$ python3 -q
>>> import numpy as np
>>> np.set_printoptions(suppress=True, linewidth=100)
>>> rd = lambda a: np.round(a, 1) + 0
>>> A = np.diag(5 * np.array([4, 4, 1, 3, 4])) + np.array([[-2, -2, -2, 2, 3],
...     [2, 2, -1, -3, -1],
...     [2, -2, -2, 1, 0],
...     [0, 3, 3, 3, 2],
...     [2, 1, -1, -2, -2]])
>>> A
array([[18, -2, -2,  2,  3],
       [ 2, 22, -1, -3, -1],
       [ 2, -2,  3,  1,  0],
       [ 0,  3,  3, 18,  2],
       [ 2,  1, -1, -2, 18]])
>>> M2 = np.linalg.inv(A)
>>> rd(np.linalg.det(A) * np.linalg.det(M2))
np.float64(1.0)
>>> rd(A @ M2)
array([[1., 0., 0., 0., 0.],
       [0., 1., 0., 0., 0.],
       [0., 0., 1., 0., 0.],
       [0., 0., 0., 1., 0.],
       [0., 0., 0., 0., 1.]])
>>> np.allclose(M2, A.T)
False
>>> rd(np.linalg.det(A) * M2)
array([[ 20554.,   3934.,  16942.,  -2890.,  -2886.],
       [ -2270.,  17894.,   1526.,   3262.,   1010.],
       [-16350.,  10854., 132598.,  -3330.,   3698.],
       [  3402.,  -4642., -22674.,  22294.,  -3302.],
       [ -2688.,  -1344.,   2880.,   2432.,  22656.]])
>>> rd(np.linalg.slogdet(A)[0])
np.float64(1.0)
>>> rd(np.linalg.cond(A))
np.float64(7.6)
>>> A.sum(axis=0)
array([24, 22,  2, 16, 22])
>>> A.mean(axis=0)
array([4.8, 4.4, 0.4, 3.2, 4.4])
>>> rd(np.linalg.norm(A))
np.float64(39.3)
>>> np.linalg.matrix_rank(A)
np.int64(5)
>>> q = A.astype(float).copy()
>>> for j in range(5):
...     q[:, j] -= q[:, :j] @ (q[:, :j].T @ q[:, j])
...     q[:, j] /= np.linalg.norm(q[:, j])
... 
>>> rd(q)
array([[ 1. , -0.1, -0.1,  0.1, -0.1],
       [ 0.1,  1. ,  0. , -0.2, -0.1],
       [ 0.1, -0.1,  0.7, -0.7,  0.1],
       [ 0. ,  0.1,  0.7,  0.7,  0.1],
       [ 0.1,  0. , -0.2,  0. ,  1. ]])
>>> r0 = np.array([3, 5, 4, 4, 1])
>>> M2 = q + np.outer(r0, np.eye(5)[2])
>>> rd(np.linalg.det(M2) / np.linalg.det(q)), rd(1 + np.linalg.solve(q, r0)[2])
(np.float64(6.1), np.float64(6.1))
>>> np.linalg.matrix_rank(M2 - q)
np.int64(1)
>>> feats = np.loadtxt("case10.csv", delimiter=",")
>>> feats
array([[ 1.1, -1. , -3. , -3. ,  0. , -1. ],
       [ 0. ,  2.1, -1. ,  1. ,  2. ,  1. ],
       [ 3. , -3. , -0.9,  3. ,  3. ,  3. ],
       [-2. ,  1. ,  0. ,  1.1,  3. ,  0. ],
       [ 1. , -3. ,  2. , -3. , -1.9,  0. ],
       [ 1. , -1. , -3. , -3. ,  0. , -0.9]])
>>> x0 = np.array([0, -7, 6, 2, 4, -8])
>>> target = feats @ x0
>>> coef, lr = np.zeros(6), 1 / np.linalg.norm(feats, 2) ** 2
>>> for i in range(3):
...     coef -= lr * feats.T @ (feats @ coef - target)
...     if i % 1 == 0: print(i, round(np.linalg.norm(feats @ coef - target), 1))
... 
0 21.9
1 17.3
2 15.0
>>> rd(coef)
array([-0.1, -3.1,  3.2,  0.4, -0.4,  0.6])
>>> rd(np.linalg.cond(feats))
np.float64(89.7)
>>> M2 = feats / np.linalg.norm(feats, axis=1, keepdims=True)
>>> gram = M2 @ M2.T
>>> rd(gram[4])
array([ 0.3, -0.9, -0.1, -0.7,  1. ,  0.3])
>>> (np.abs(gram) > 0.9).astype(int)
array([[1, 0, 0, 0, 0, 1],
       [0, 1, 0, 0, 0, 0],
       [0, 0, 1, 0, 0, 0],
       [0, 0, 0, 1, 0, 0],
       [0, 0, 0, 0, 1, 0],
       [1, 0, 0, 0, 0, 1]])
>>> np.argwhere(np.triu(np.abs(gram) > 0.95, 1))
array([[0, 5]])
>>> rd(np.linalg.norm(M2, axis=1))
array([1., 1., 1., 1., 1., 1.])
>>> (gram - 2 * np.eye(6)).round(6).argmax(axis=1)
array([5, 3, 1, 1, 0, 0])
>>> np.argsort(-np.linalg.norm(feats, axis=0).round(6), kind="stable")[:3]
array([3, 4, 1])
>>> [round(float(x), 1) for x in np.linalg.svd(feats, compute_uv=False)[:3]]
[7.9, 6.5, 5.4]
>>> np.linalg.cond(feats) > 100
np.False_
>>> r0 = np.array([2, 1, -2])
>>> rd(np.cross(feats[2, :3], feats[0, :3]))
array([8.1, 8. , 0.3])
>>> rd(np.polyval(r0, feats[2]))
array([19. , 13. , -1.3, 19. , 19. , 19. ])
>>> m1 = np.load("run14.npy")
>>> m1
array([[ 3, -1,  0, -3,  2],
       [-2,  2, -1, -3, -2],
       [-1, -1,  2,  0,  1],
       [-1, -2,  3,  2, -2],
       [ 2,  1, -1, -3,  0]])
>>> rd(np.poly(m1))
array([   1.,   -9.,   11.,   52.,    1., -102.])
>>> np.einsum("ii->", m1)
np.int64(9)
>>> rd(np.linalg.det(m1[::-1]))
np.float64(102.0)
>>> rd(np.linalg.det(2 * m1)), rd(np.linalg.det(m1))
(np.float64(3264.0), np.float64(102.0))
>>> rng = np.random.default_rng(2451)
>>> labels = rng.permutation(5)
>>> labels
array([0, 3, 4, 1, 2])
>>> M2 = m1[labels][:, labels]
>>> np.allclose(M2, m1)
False
>>> rd(np.sort(np.abs(np.linalg.eigvals(M2))))
array([1.4, 1.6, 1.6, 5.3, 5.3])
>>> np.diag(M2)
array([3, 2, 0, 2, 2])
>>> M2
array([[ 3, -3,  2, -1,  0],
       [-1,  2, -2, -2,  3],
       [ 2, -3,  0,  1, -1],
       [-2, -3, -2,  2, -1],
       [-1,  0,  1, -1,  2]])
>>> labels = rng.permutation(5)
>>> M2 = m1[:, labels] * rng.choice([-1, 1], 5)
>>> M2
array([[ 0, -3, -1,  3,  2],
       [-1, -3,  2, -2, -2],
       [ 2,  0, -1, -1,  1],
       [ 3,  2, -2, -1, -2],
       [-1, -3,  1,  2,  0]])
>>> Uu, _, Vh = np.linalg.svd(m1.T @ M2)
>>> rd(np.linalg.lstsq(m1, M2)[0])
array([[0., 0., 0., 1., 0.],
       [0., 0., 1., 0., 0.],
       [1., 0., 0., 0., 0.],
       [0., 1., 0., 0., 0.],
       [0., 0., 0., 0., 1.]])
>>> theta = np.radians(135)
>>> R = np.eye(5)
>>> R[2, 2] = R[0, 0] = np.cos(theta)
>>> R[2, 0], R[0, 2] = -np.sin(theta), np.sin(theta)
>>> rd(R)
array([[-0.7,  0. ,  0.7,  0. ,  0. ],
       [ 0. ,  1. ,  0. ,  0. ,  0. ],
       [-0.7,  0. , -0.7,  0. ,  0. ],
       [ 0. ,  0. ,  0. ,  1. ,  0. ],
       [ 0. ,  0. ,  0. ,  0. ,  1. ]])
>>> M2 = m1 @ R.T
>>> rd(M2)
array([[-2.1, -1. , -2.1, -3. ,  2. ],
       [ 0.7,  2. ,  2.1, -3. , -2. ],
       [ 2.1, -1. , -0.7,  0. ,  1. ],
       [ 2.8, -2. , -1.4,  2. , -2. ],
       [-2.1,  1. , -0.7, -3. ,  0. ]])
>>> rd(np.linalg.det(R)), rd(np.trace(R))
(np.float64(1.0), np.float64(1.6))
>>> rd(np.abs(M2 - m1).max(axis=0))
array([5.1, 0. , 4.4, 0. , 0. ])
>>> W0 = np.array([[-2, 3, 2, -1, -5],
...     [-5, 3, 4, -4, -2],
...     [4, 0, -5, 1, 4],
...     [2, 2, -2, -3, -5],
...     [-4, -3, 5, -4, 2]]) * (rng.random((5, 5)) < 0.3)
>>> W0
array([[ 0,  0,  0,  0,  0],
       [ 0,  0,  4, -4,  0],
       [ 4,  0, -5,  1,  0],
       [ 2,  0,  0,  0,  0],
       [ 0, -3,  5,  0,  0]])
>>> labels = rng.permutation(5)
>>> labels
array([2, 3, 1, 4, 0])
>>> M2 = W0[labels][:, labels]
>>> np.trace(M2)
np.int64(-5)
>>> M2
array([[-5,  1,  0,  0,  4],
       [ 0,  0,  0,  0,  2],
       [ 4, -4,  0,  0,  0],
       [ 5,  0, -3,  0,  0],
       [ 0,  0,  0,  0,  0]])
>>> rd(np.sort(np.abs(np.linalg.eigvals(M2))))
array([0., 0., 0., 0., 5.])
>>> np.argsort(-np.linalg.norm(M2, axis=0).round(6), kind="stable")[:3]
array([0, 4, 1])
>>> np.linalg.cond(M2) > 100
np.True_
>>> Uu, s, Vh = np.linalg.svd(W0)
>>> vecs = Vh[:(s > 1e-8).sum()]
>>> x0 = W0[3] + -2 * W0[4] + rng.integers(2) * np.eye(5)[4]
>>> x0
array([  2.,   6., -10.,   0.,   0.])
>>> rd(np.linalg.norm(x0 - vecs.T @ vecs @ x0))
np.float64(0.0)
>>> q, _ = np.linalg.qr(np.array([[0.1, 0.4, 0.4, 1.9, 0.0, 1.1, -0.4],
...     [1.6, 0.3, -1.1, 0.7, 0.0, 0.8, 1.2],
...     [-1.1, -0.8, 0.4, 0.0, 0.9, 1.0, -0.7],
...     [0.4, 1.3, -0.2, -0.7, 0.3, 0.7, 2.3],
...     [-0.4, 0.4, -1.3, -0.8, -1.2, 1.1, -0.8],
...     [-0.6, -1.8, 0.1, 0.6, -1.5, -0.2, -0.2],
...     [-0.3, 0.0, 2.3, 0.0, -0.4, -1.4, 1.4]]))
>>> data = -2 * q
>>> rd(data)
array([[ 0.1, -0.3,  0.3, -1.9,  0.3, -0.1,  0.1],
       [ 1.5,  0.7, -0.2, -0.1, -0.1, -1. , -0.6],
       [-1. ,  0.1, -0.1, -0.2, -1.1, -1.2, -0.4],
       [ 0.4, -1. ,  0. ,  0.3,  0.1, -1. ,  1.3],
       [-0.4, -0.6, -1.1,  0. ,  1.1, -0.4, -0.8],
       [-0.6,  1.4, -0.1, -0.1,  0.9, -0.4,  0.9],
       [-0.3, -0.2,  1.6,  0.4,  0.7, -0.5, -0.6]])
>>> q, vecs = np.linalg.qr(data[:, :6])[0], np.linalg.qr(data[:, 6:])[0]
>>> s = np.linalg.svd(q.T @ vecs, compute_uv=False)
>>> rd(np.linalg.norm(q @ q.T - vecs @ vecs.T, 2))
np.float64(1.0)
>>> mat = np.load("dump.npy")
>>> mat
array([[ 6., -3., -9., -6., -6.],
       [-3., -2.,  3.,  2.,  2.],
       [-9.,  3.,  6.,  6.,  6.],
       [-6.,  2.,  6.,  1.,  4.],
       [-6.,  2.,  6.,  4.,  1.]])
>>> x0 = np.array([-1, -3, -2, -2, 2])
>>> target = mat @ x0
>>> target
array([ 21.,   3., -12.,  -6., -18.])
>>> rd(np.linalg.solve(mat, target + mat[:, 1]))
array([-1., -2., -2., -2.,  2.])
>>> rd(np.linalg.solve(mat, target))
array([-1., -3., -2., -2.,  2.])
>>> rd(np.linalg.solve(mat.T, mat[4]))
array([0., 0., 0., 0., 1.])
>>> x0 = np.array([5, 0, 1, 1, 1])
>>> h1 = np.maximum(A @ x0, 0)
>>> A * (h1 > 1e-9)[:, None]
array([[18, -2, -2,  2,  3],
       [ 2, 22, -1, -3, -1],
       [ 2, -2,  3,  1,  0],
       [ 0,  3,  3, 18,  2],
       [ 2,  1, -1, -2, 18]])
>>> A.T @ h1
array([1762,  -10, -105,  549,  770])
>>> basis = np.array([[-0.5, 2.4, -0.1, -1.6, -0.1], [-0.5, 0.6, 0.3, -0.4, -0.8]])
>>> J = np.array([[-1, -1],
...     [2, 2],
...     [1, -2],
...     [2, -2],
...     [0, 1],
...     [0, 1],
...     [1, 2],
...     [1, -2],
...     [-1, 1],
...     [1, -2],
...     [-1, -2],
...     [1, -2],
...     [2, 0],
...     [1, 0],
...     [1, 2],
...     [2, 1],
...     [0, 2],
...     [0, 1],
...     [1, -2],
...     [2, 2],
...     [1, -1],
...     [0, -2],
...     [-1, 1],
...     [-2, 1],
...     [0, 1],
...     [0, 0],
...     [-1, 2],
...     [-2, 0],
...     [1, 1],
...     [-2, -2]]) @ basis + 0.1 * rng.normal(size=(30, 5))
>>> rd(J)
array([[ 1.1, -3.1,  0. ,  2. ,  0.9],
       [-2. ,  6.1,  0.4, -4. , -1.6],
       [ 0.7,  1.2, -0.7, -0.8,  1.6],
       [ 0. ,  3.6, -0.8, -2.4,  1.5],
       [-0.3,  0.6,  0.2, -0.5, -0.8],
       [-0.3,  0.6,  0.3, -0.4, -0.8],
       [-1.5,  3.5,  0.5, -2.5, -1.7],
       [ 0.6,  1.2, -0.7, -0.7,  1.6],
       [-0.1, -1.9,  0.3,  1.3, -0.7],
       [ 0.5,  1.1, -0.8, -0.8,  1.4],
       [ 1.5, -3.7, -0.5,  2.4,  1.6],
       [ 0.4,  1.1, -0.8, -0.7,  1.5],
       [-1.1,  4.6, -0.2, -3.2, -0.1],
       [-0.5,  2.4,  0. , -1.5, -0.1],
       [-1.4,  3.7,  0.5, -2.4, -1.6],
       [-1.4,  5.4,  0. , -3.6, -1. ],
       [-1. ,  1.2,  0.5, -0.7, -1.5],
       [-0.5,  0.4,  0.2, -0.5, -0.9],
       [ 0.3,  1. , -0.7, -0.8,  1.6],
       [-1.8,  6.1,  0.4, -4. , -1.8],
       [-0.1,  1.7, -0.4, -1.1,  0.8],
       [ 1. , -1.1, -0.5,  0.9,  1.6],
       [ 0.1, -1.6,  0.4,  1.3, -0.7],
       [ 0.4, -4.1,  0.5,  3.1, -0.6],
       [-0.5,  0.5,  0.4, -0.4, -0.7],
       [-0.1,  0. ,  0. , -0.1, -0.1],
       [-0.6, -1.1,  0.7,  0.8, -1.5],
       [ 1. , -5. ,  0.1,  3.3,  0.1],
       [-0.9,  3. ,  0. , -2.1, -0.9],
       [ 2. , -5.9, -0.4,  4.1,  1.8]])
>>> gram = np.cov(J, rowvar=False)
>>> rd(np.corrcoef(J.T))
array([[ 1. , -0.8, -0.6,  0.8,  0.8],
       [-0.8,  1. ,  0.1, -1. , -0.4],
       [-0.6,  0.1,  1. , -0.1, -0.9],
       [ 0.8, -1. , -0.1,  1. ,  0.4],
       [ 0.8, -0.4, -0.9,  0.4,  1. ]])
>>> rd(J.std(axis=0))
array([1. , 3.1, 0.5, 2.1, 1.2])
>>> rd(np.corrcoef(J[:, 2], J[:, 3])[0, 1])
np.float64(-0.1)
>>> rd(np.median(J, axis=0))
array([-0.1,  1.1,  0. , -0.7, -0.3])
>>> s = 20 * 0.5 ** np.arange(5)
>>> q, _ = np.linalg.qr(np.array([[0.0, -0.9, 0.2, 0.2, 0.1],
...     [-0.6, -1.0, 1.0, -1.0, -0.8],
...     [1.4, 1.3, 1.9, 1.5, -1.6],
...     [0.6, -0.7, 2.2, -0.7, 0.5],
...     [-0.3, -1.6, -0.9, 0.5, -1.3]]))
>>> F = rng.normal(size=(16, 5)) * s @ q
>>> rd(F)
array([[ -7.4,  10.6,   2.5,  -5. ,  17.9],
       [ -0.9,  -6.2,  -2.4,   2.5, -11.9],
       [  1.4,   5.2, -14.2,   3.9,  22.2],
       [ -4.5,   9.1,   2.2,  -4.2,  11.9],
       [  0.5,   4.5,   1. ,  -6.7,   6.5],
       [  3.9,   2.6,  -3.1,   4.7,   2.8],
       [  8.5, -15.9,  -7.5,  16.5, -25.3],
       [  8.7, -12.5, -10.3,  10.5, -15.8],
       [  5.1,   1.8,  -2. ,   1.4,   1.5],
       [  7.8,  11.1,  -0.4, -12.2,  18.7],
       [  3.5, -18.2,  -3.7,   8.6, -26.4],
       [ -3. ,   7.7,  -8.8,   3. ,  23. ],
       [ -2. ,   1.7,   5.3,  -5.4,   1. ],
       [ -4.6, -16.2,   9.9,   6.4, -43.9],
       [ 13.2,  -4.1, -11.4,   1.1,   2.8],
       [ 11.6,  -7.2, -16.6,   8.5,  -2.1]])
>>> x0 = np.array([3, 2, 0, 0, 0])
>>> target = F @ x0
>>> rd(np.linalg.lstsq(F, target)[0])
array([3., 2., 0., 0., 0.])
>>> rd(np.linalg.solve(F.T @ F, F.T @ target))
array([3., 2., 0., 0., 0.])
>>> rd(np.linalg.pinv(F) @ F)
array([[1., 0., 0., 0., 0.],
       [0., 1., 0., 0., 0.],
       [0., 0., 1., 0., 0.],
       [0., 0., 0., 1., 0.],
       [0., 0., 0., 0., 1.]])
>>> target = target + 0.1 * rng.normal(size=16)
>>> rd(target)
array([ -1. , -14.9,  14.4,   4.8,  10.7,  16.9,  -6.2,   1.2,  19. ,  45.7, -26. ,   6.4,  -2.7,
       -46.2,  31.4,  20.2])
>>> coef, *_ = np.linalg.lstsq(F, target)
>>> [round(float(np.linalg.norm(np.linalg.solve(F.T @ F + lam * np.eye(5), F.T @ target))), 2) for lam in (0, 1, 10, 100)]
[3.6, 3.56, 3.31, 2.35]
>>> rd(F.T @ (target - F @ coef))
array([0., 0., 0., 0., 0.])
